In [1]: import numpy as np

In [2]: np.set_printoptions(precision=2, suppress=True, linewidth=200, sign=" ")

In [3]: tidy = lambda a: np.round(a, 2) + 0

In [4]: data = np.load("arr.npy")

In [5]: data
Out[5]: 
array([[ 3.9 ,  3.02,  6.53],
       [ 2.5 ,  3.44,  8.65],
       [ 1.84,  2.35,  3.24],
       [ 2.11, -2.93,  6.98],
       [ 3.42,  3.31,  6.86],
       [ 2.75,  3.58,  6.44],
       [ 3.45,  1.52,  4.42],
       [ 4.47, -0.97,  6.1 ],
       [ 4.9 , -1.28,  6.24],
       [ 4.06, -1.15,  4.35],
       [ 2.06,  2.5 ,  5.94],
       [ 1.85,  2.14,  5.78],
       [ 5.43, -2.41,  5.08],
       [ 2.73,  3.39,  7.62],
       [ 3.07,  4.28,  5.3 ],
       [ 3.93,  2.46,  7.83],
       [ 3.95, -1.08,  4.45],
       [ 3.42,  3.31,  8.09],
       [ 2.3 , -2.13,  4.42],
       [ 2.32, -3.82,  6.58],
       [ 2.42,  2.67,  6.5 ],
       [ 3.5 ,  1.58,  5.9 ],
       [ 4.2 , -2.06,  5.66],
       [ 5.36, -2.67,  6.26],
       [ 2.35, -2.21,  6.8 ]])

In [6]: cen = data - data.mean(axis=0)

In [7]: Uu, s, VT = np.linalg.svd(cen, full_matrices=False)

In [8]: tidy(VT[0] * np.sign(VT[0, np.abs(VT[0]).argmax()]))
Out[8]: array([-0.14,  0.98,  0.16])

In [9]: (np.sign(Uu[:, 0]) == np.sign(Uu[0, 0])).astype(int)
Out[9]: array([ 1,  1,  1,  0,  1,  1,  1,  0,  0,  0,  1,  1,  0,  1,  1,  1,  0,  1,  0,  0,  1,  1,  0,  0,  0])

In [10]: tidy(s)
Out[10]: array([ 13.03,   6.05,   4.94])

In [11]: tidy((s ** 2).sum() ** 2 / (s ** 4).sum())
Out[11]: np.float64(1.73)

In [12]: np.linalg.matrix_rank(cen)
Out[12]: np.int64(3)

In [13]: np.abs(VT[0]).argmax()
Out[13]: np.int64(1)

In [14]: J = np.loadtxt("sample8.csv", delimiter=",")

In [15]: J
Out[15]: 
array([[ 0.,  3.,  1.,  2.],
       [ 2.,  2.,  1.,  2.],
       [ 3.,  0.,  1.,  3.],
       [-4., -1., -1., -2.]])

In [16]: tidy(np.linalg.eigvals(J))
Out[16]: array([-1.54+0.j  ,  1.27+1.51j,  1.27-1.51j,  0.  +0.j  ])

In [17]: np.kron(np.eye(2, dtype=int), J)
Out[17]: 
array([[ 0.,  3.,  1.,  2.,  0.,  0.,  0.,  0.],
       [ 2.,  2.,  1.,  2.,  0.,  0.,  0.,  0.],
       [ 3.,  0.,  1.,  3.,  0.,  0.,  0.,  0.],
       [-4., -1., -1., -2., -0., -0., -0., -0.],
       [ 0.,  0.,  0.,  0.,  0.,  3.,  1.,  2.],
       [ 0.,  0.,  0.,  0.,  2.,  2.,  1.,  2.],
       [ 0.,  0.,  0.,  0.,  3.,  0.,  1.,  3.],
       [-0., -0., -0., -0., -4., -1., -1., -2.]])

In [18]: np.einsum("ii->", J)
Out[18]: np.float64(1.0)

In [19]: rk = np.linalg.matrix_rank(J)

In [20]: rk
Out[20]: np.int64(3)

In [21]: N = np.linalg.svd(J)[2][rk:].T

In [22]: [int(np.linalg.matrix_rank(np.delete(J, i, axis=0))) for i in range(4)]
Out[22]: [3, 3, 2, 3]

In [23]: N.shape
Out[23]: (4, 1)

In [24]: np.linalg.matrix_rank(J.T @ J), np.linalg.matrix_rank(J @ J.T)
Out[24]: (np.int64(3), np.int64(3))

In [25]: np.allclose(J @ N, 0)
Out[25]: True
